$ ipython --no-banner

In [1]: import numpy as np

In [2]: import numpy.linalg as la

In [3]: np.set_printoptions(precision=2, suppress=True, linewidth=140, floatmode="fixed")

In [4]: tidy = lambda a: np.round(a, 2) + 0

In [5]: mat = np.load("x.npy")

In [6]: mat
Out[6]: 
array([[ 2.98,  0.04, -1.18],
       [-4.03,  2.91,  7.61],
       [-0.23, -1.89, -0.38],
       [-2.17, -0.85, -1.01],
       [-4.33, -7.31, -1.76],
       [-5.76, -6.28, -2.82],
       [-3.08,  1.89,  6.48],
       [-3.56, -5.89, -1.21],
       [-4.86, -6.99,  0.01],
       [-6.32, -7.18, -2.00],
       [-4.44, -5.40, -0.49],
       [-5.41, -4.84,  0.56],
       [-5.50, -5.54, -3.45],
       [-2.26,  1.83,  5.39],
       [-3.53,  1.49,  5.71]])

In [7]: Q, Rm = la.qr(mat)

In [8]: tidy(Q @ Rm)
Out[8]: 
array([[ 2.98,  0.04, -1.18],
       [-4.03,  2.91,  7.61],
       [-0.23, -1.89, -0.38],
       [-2.17, -0.85, -1.01],
       [-4.33, -7.31, -1.76],
       [-5.76, -6.28, -2.82],
       [-3.08,  1.89,  6.48],
       [-3.56, -5.89, -1.21],
       [-4.86, -6.99,  0.01],
       [-6.32, -7.18, -2.00],
       [-4.44, -5.40, -0.49],
       [-5.41, -4.84,  0.56],
       [-5.50, -5.54, -3.45],
       [-2.26,  1.83,  5.39],
       [-3.53,  1.49,  5.71]])

In [9]: labels = mat[:, 2] > np.median(mat[:, 2])

In [10]: r0 = mat[labels].mean(axis=0) - mat[~labels].mean(axis=0)

In [11]: labels.astype(int)
Out[11]: array([0, 1, 1, 0, 0, 0, 1, 0, 1, 0, 0, 1, 0, 1, 1])

In [12]: ((mat - mat.mean(axis=0)) @ r0 > 0).astype(int)
Out[12]: array([1, 1, 0, 0, 0, 0, 1, 0, 0, 0, 0, 0, 0, 1, 1])

In [13]: E = np.loadtxt("a.csv", delimiter=",")

In [14]: E
Out[14]: 
array([[ 3.00,  2.00,  7.00,  0.00,  0.00,  0.00,  7.00],
       [ 1.00,  4.00,  0.00,  2.00,  4.00,  3.00,  0.00],
       [ 1.00,  4.00,  0.00,  2.00,  4.00,  3.00,  0.00],
       [ 0.00,  5.00,  0.00,  4.00,  6.00,  5.00,  0.00],
       [ 0.00,  6.00,  0.00,  6.00,  8.00,  7.00,  0.00],
       [ 4.00,  1.00, 12.00,  0.00,  0.00,  0.00, 11.00],
       [ 5.00,  0.00, 17.00,  0.00,  0.00,  0.00, 15.00],
       [ 4.00,  1.00, 12.00,  0.00,  0.00,  0.00, 11.00],
       [ 1.00,  4.00,  0.00,  2.00,  4.00,  3.00,  0.00],
       [ 0.00,  6.00,  0.00,  6.00,  8.00,  7.00,  0.00],
       [ 4.00,  1.00, 12.00,  0.00,  0.00,  0.00, 11.00],
       [ 4.00,  1.00, 12.00,  0.00,  0.00,  0.00, 11.00],
       [ 4.00,  1.00, 12.00,  0.00,  0.00,  0.00, 11.00],
       [ 1.00,  4.00,  0.00,  2.00,  4.00,  3.00,  0.00],
       [ 0.00,  5.00,  0.00,  4.00,  6.00,  5.00,  0.00],
       [ 2.00,  3.00,  2.00,  0.00,  2.00,  1.00,  3.00],
       [ 4.00,  1.00, 12.00,  0.00,  0.00,  0.00, 11.00],
       [ 5.00,  0.00, 17.00,  0.00,  0.00,  0.00, 15.00],
       [ 4.00,  1.00, 12.00,  0.00,  0.00,  0.00, 11.00],
       [ 1.00,  4.00,  0.00,  2.00,  4.00,  3.00,  0.00],
       [ 5.00,  0.00, 17.00,  0.00,  0.00,  0.00, 15.00],
       [ 5.00,  0.00, 17.00,  0.00,  0.00,  0.00, 15.00],
       [ 3.00,  2.00,  7.00,  0.00,  0.00,  0.00,  7.00]])

In [15]: # rows and columns are dependent

In [16]: C = E[[22, 18]].astype(float)

In [17]: for _ in range(6):
    ...:     labels = la.norm(E[:, None] - C, axis=-1).argmin(axis=1)
    ...:     C = np.array([E[labels == j].mean(axis=0) for j in range(2)])
    ...: 

In [18]: print(labels)
[1 0 0 0 0 1 1 1 0 0 1 1 1 0 0 0 1 1 1 0 1 1 1]

In [19]: print(tidy(C[1] - C[0]))
[ 3.45 -3.65 12.57 -3.00 -5.00 -4.00 11.32]

In [20]: print(tidy(C))
[[ 0.70  4.50  0.20  3.00  5.00  4.00  0.30]
 [ 4.15  0.85 12.77  0.00  0.00  0.00 11.62]]

In [21]: X = np.load("case16.npy")

In [22]: X
Out[22]: 
array([[1, 2, 2, 0, 2, 0, 1, 1],
       [1, 1, 2, 2, 0, 2, 0, 1],
       [1, 1, 1, 2, 2, 0, 2, 0],
       [0, 1, 1, 1, 2, 2, 0, 2],
       [2, 0, 1, 1, 1, 2, 2, 0],
       [0, 2, 0, 1, 1, 1, 2, 2],
       [2, 0, 2, 0, 1, 1, 1, 2],
       [2, 2, 0, 2, 0, 1, 1, 1]])

In [23]: tidy(la.norm(E, 2) / la.norm(E))
Out[23]: np.float64(0.92)

In [24]: np.argsort(-la.norm(E, axis=0).round(6), kind="stable")[:3]
Out[24]: array([2, 6, 4])

In [25]: tidy(la.norm(X, "nuc"))
Out[25]: np.float64(24.35)

In [26]: tidy(la.norm(X[6], 1)), tidy(la.norm(X[6], np.inf))
Out[26]: (np.float64(9.0), np.float64(2.0))

In [27]: tidy(la.norm(X[6] - X[4]))
Out[27]: np.float64(2.83)

In [28]: X[6] @ X[4]
Out[28]: np.int64(11)

In [29]: print(tidy(la.norm(X, axis=1)))
[3.87 3.87 3.87 3.87 3.87 3.87 3.87 3.87]

In [30]: tidy(la.norm(X) ** 2 / la.norm(X, 2) ** 2)
Out[30]: np.float64(1.48)

In [31]: la.norm(X, axis=1).argmax()
Out[31]: np.int64(0)

In [32]: A2 = X / la.norm(X, axis=1, keepdims=True)

In [33]: C2 = A2 @ A2.T

In [34]: tidy(C2)
Out[34]: 
array([[1.00, 0.53, 0.73, 0.67, 0.53, 0.67, 0.73, 0.53],
       [0.53, 1.00, 0.53, 0.73, 0.67, 0.53, 0.67, 0.73],
       [0.73, 0.53, 1.00, 0.53, 0.73, 0.67, 0.53, 0.67],
       [0.67, 0.73, 0.53, 1.00, 0.53, 0.73, 0.67, 0.53],
       [0.53, 0.67, 0.73, 0.53, 1.00, 0.53, 0.73, 0.67],
       [0.67, 0.53, 0.67, 0.73, 0.53, 1.00, 0.53, 0.73],
       [0.73, 0.67, 0.53, 0.67, 0.73, 0.53, 1.00, 0.53],
       [0.53, 0.73, 0.67, 0.53, 0.67, 0.73, 0.53, 1.00]])

In [35]: print(np.argwhere(np.triu(np.abs(C2) > 0.95, 1)))
[]

In [36]: (np.abs(C2) > 0.9).astype(int)
Out[36]: 
array([[1, 0, 0, 0, 0, 0, 0, 0],
       [0, 1, 0, 0, 0, 0, 0, 0],
       [0, 0, 1, 0, 0, 0, 0, 0],
       [0, 0, 0, 1, 0, 0, 0, 0],
       [0, 0, 0, 0, 1, 0, 0, 0],
       [0, 0, 0, 0, 0, 1, 0, 0],
       [0, 0, 0, 0, 0, 0, 1, 0],
       [0, 0, 0, 0, 0, 0, 0, 1]])

In [37]: print((C2 - 2 * np.eye(8)).round(6).argmax(axis=1))
[2 3 0 1 2 3 0 1]

In [38]: np.allclose(C2 @ C2.T, C2.T @ C2)
Out[38]: True

In [39]: tidy(np.fft.fft(C2[0]))
Out[39]: array([5.40+0.00j, 0.28+0.00j, 0.07+0.00j, 0.66+0.00j, 0.60+0.00j, 0.66+0.00j, 0.07+0.00j, 0.28+0.00j])

In [40]: arr = np.load("mat.npy")

In [41]: arr
Out[41]: 
array([[3.00, 4.00, 2.00, 1.00, 0.00],
       [2.00, 2.00, 5.00, 5.00, 0.00],
       [1.00, 3.00, 4.00, 2.00, 0.00],
       [2.00, 5.00, 4.00, 4.00, 0.00],
       [0.00, 0.00, 0.00, 0.00, 4.00]])

In [42]: def softmax(z):
    ...:     e = np.exp(z - z.max(axis=-1, keepdims=True))
    ...:     return e / e.sum(axis=-1, keepdims=True)
    ...: 

In [43]: tidy(softmax(10 * arr[3]))
Out[43]: array([0.00, 1.00, 0.00, 0.00, 0.00])

In [44]: print(tidy(softmax(arr[3])))
[0.03 0.56 0.21 0.21 0.00]

In [45]: tidy(softmax(arr).sum(axis=1))
Out[45]: array([1.00, 1.00, 1.00, 1.00, 1.00])

In [46]: att = arr @ arr.T / np.sqrt(5)

In [47]: tidy(softmax(att + np.triu(np.full(att.shape, -np.inf), 1)))
Out[47]: 
array([[1.00, 0.00, 0.00, 0.00, 0.00],
       [0.00, 1.00, 0.00, 0.00, 0.00],
       [0.00, 0.97, 0.03, 0.00, 0.00],
       [0.00, 0.04, 0.00, 0.96, 0.00],
       [0.00, 0.00, 0.00, 0.00, 1.00]])

In [48]: tidy(softmax(att)[3] @ arr)
Out[48]: array([2.00, 4.87, 4.04, 4.04, 0.00])

In [49]: tidy(softmax(att))
Out[49]: 
array([[0.03, 0.02, 0.00, 0.95, 0.00],
       [0.00, 0.86, 0.00, 0.14, 0.00],
       [0.00, 0.21, 0.01, 0.79, 0.00],
       [0.00, 0.04, 0.00, 0.96, 0.00],
       [0.00, 0.00, 0.00, 0.00, 1.00]])

In [50]: Xs = E - E.mean(axis=0)

In [51]: Uu, sig, VT = la.svd(Xs, full_matrices=False)

In [52]: tidy(VT[0] * np.sign(VT[0, np.abs(VT[0]).argmax()]))
Out[52]: array([ 0.18, -0.19,  0.67, -0.16, -0.25, -0.20,  0.60])

In [53]: print(np.searchsorted(np.cumsum(sig ** 2) / (sig ** 2).sum(), 0.9) + 1)
1

In [54]: print(la.matrix_rank(Xs))
5

In [55]: np.abs(Uu[:, 0]).argmax()
Out[55]: np.int64(6)

In [56]: (np.sign(Uu[:, 0]) == np.sign(Uu[0, 0])).astype(int)
Out[56]: array([1, 0, 0, 0, 0, 1, 1, 1, 0, 0, 1, 1, 1, 0, 0, 0, 1, 1, 1, 0, 1, 1, 1])

In [57]: np.abs(VT[0]).argmax()
Out[57]: np.int64(2)

In [58]: A2 = X / np.sqrt((X ** 2).mean(axis=1, keepdims=True))

In [59]: la.matrix_rank(A2) == la.matrix_rank(X)
Out[59]: np.True_

In [60]: tidy(la.norm(A2, axis=1))
Out[60]: array([2.83, 2.83, 2.83, 2.83, 2.83, 2.83, 2.83, 2.83])

In [61]: tidy(X - X.mean(axis=1, keepdims=True))
Out[61]: 
array([[-0.12,  0.88,  0.88, -1.12,  0.88, -1.12, -0.12, -0.12],
       [-0.12, -0.12,  0.88,  0.88, -1.12,  0.88, -1.12, -0.12],
       [-0.12, -0.12, -0.12,  0.88,  0.88, -1.12,  0.88, -1.12],
       [-1.12, -0.12, -0.12, -0.12,  0.88,  0.88, -1.12,  0.88],
       [ 0.88, -1.12, -0.12, -0.12, -0.12,  0.88,  0.88, -1.12],
       [-1.12,  0.88, -1.12, -0.12, -0.12, -0.12,  0.88,  0.88],
       [ 0.88, -1.12,  0.88, -1.12, -0.12, -0.12, -0.12,  0.88],
       [ 0.88,  0.88, -1.12,  0.88, -1.12, -0.12, -0.12, -0.12]])

In [62]: tidy(A2[0])
Out[62]: array([0.73, 1.46, 1.46, 0.00, 1.46, 0.00, 0.73, 0.73])

In [63]: data = np.load("layer1.npy")

In [64]: data
Out[64]: 
array([[0, 0, 0, 1, 0, 0, 0],
       [0, 0, 0, 0, 0, 0, 1],
       [1, 0, 0, 0, 0, 0, 0],
       [0, 0, 1, 0, 0, 0, 0],
       [0, 1, 0, 0, 0, 0, 0],
       [0, 0, 0, 0, 1, 0, 0],
       [0, 0, 0, 0, 0, 1, 0]])

In [65]: # columns are unit length and at right angles

In [66]: data @ data
Out[66]: 
array([[0, 0, 1, 0, 0, 0, 0],
       [0, 0, 0, 0, 0, 1, 0],
       [0, 0, 0, 1, 0, 0, 0],
       [1, 0, 0, 0, 0, 0, 0],
       [0, 0, 0, 0, 0, 0, 1],
       [0, 1, 0, 0, 0, 0, 0],
       [0, 0, 0, 0, 1, 0, 0]])

In [67]: (la.matrix_power((data != 0) + (data.T != 0) + np.eye(7), 7) > 0).astype(int)
Out[67]: 
array([[1, 0, 1, 1, 0, 0, 0],
       [0, 1, 0, 0, 1, 1, 1],
       [1, 0, 1, 1, 0, 0, 0],
       [1, 0, 1, 1, 0, 0, 0],
       [0, 1, 0, 0, 1, 1, 1],
       [0, 1, 0, 0, 1, 1, 1],
       [0, 1, 0, 0, 1, 1, 1]])

In [68]: A2 = data / np.sqrt((data ** 2).mean(axis=1, keepdims=True))

In [69]: tidy(la.norm(A2, axis=1))
Out[69]: array([2.65, 2.65, 2.65, 2.65, 2.65, 2.65, 2.65])

In [70]: print(la.matrix_rank(data - data.mean(axis=1, keepdims=True)))
6

In [71]: print(la.matrix_rank(A2) == la.matrix_rank(data))
True

In [72]: rng = np.random.default_rng(13395)

In [73]: M = np.array([[3, 5, -3, 1],
    ...:     [1, 3, -2, 2],
    ...:     [0, -4, 4, 4],
    ...:     [2, 1, 1, 2],
    ...:     [-4, 3, -3, 0],
    ...:     [-5, -3, 3, -2],
    ...:     [2, 1, 3, 2],
    ...:     [-2, 0, -1, 1]]) * (rng.random((8, 4)) < 0.3)

In [74]: print(M)
[[ 0  0  0  1]
 [ 0  0  0  2]
 [ 0  0  4  0]
 [ 0  1  0  0]
 [-4  3  0  0]
 [-5  0  3  0]
 [ 0  0  0  2]
 [-2  0  0  1]]

In [75]: # row 6 repeats row 1

In [76]: A2 = M + rng.integers(-2, 3, (8, 1)) @ rng.integers(-2, 3, (1, 4))

In [77]: A2
Out[77]: 
array([[ 0,  0,  0,  1],
       [ 0, -2,  1,  3],
       [ 0, -4,  6,  2],
       [ 0,  5, -2, -2],
       [-4,  3,  0,  0],
       [-5, -2,  4,  1],
       [ 0, -4,  2,  4],
       [-2,  0,  0,  1]])

In [78]: la.matrix_rank(A2 - M, tol=1e-8)
Out[78]: np.int64(1)

In [79]: tidy(la.svd(A2 - M, compute_uv=False))
Out[79]: array([9.17, 0.00, 0.00, 0.00])
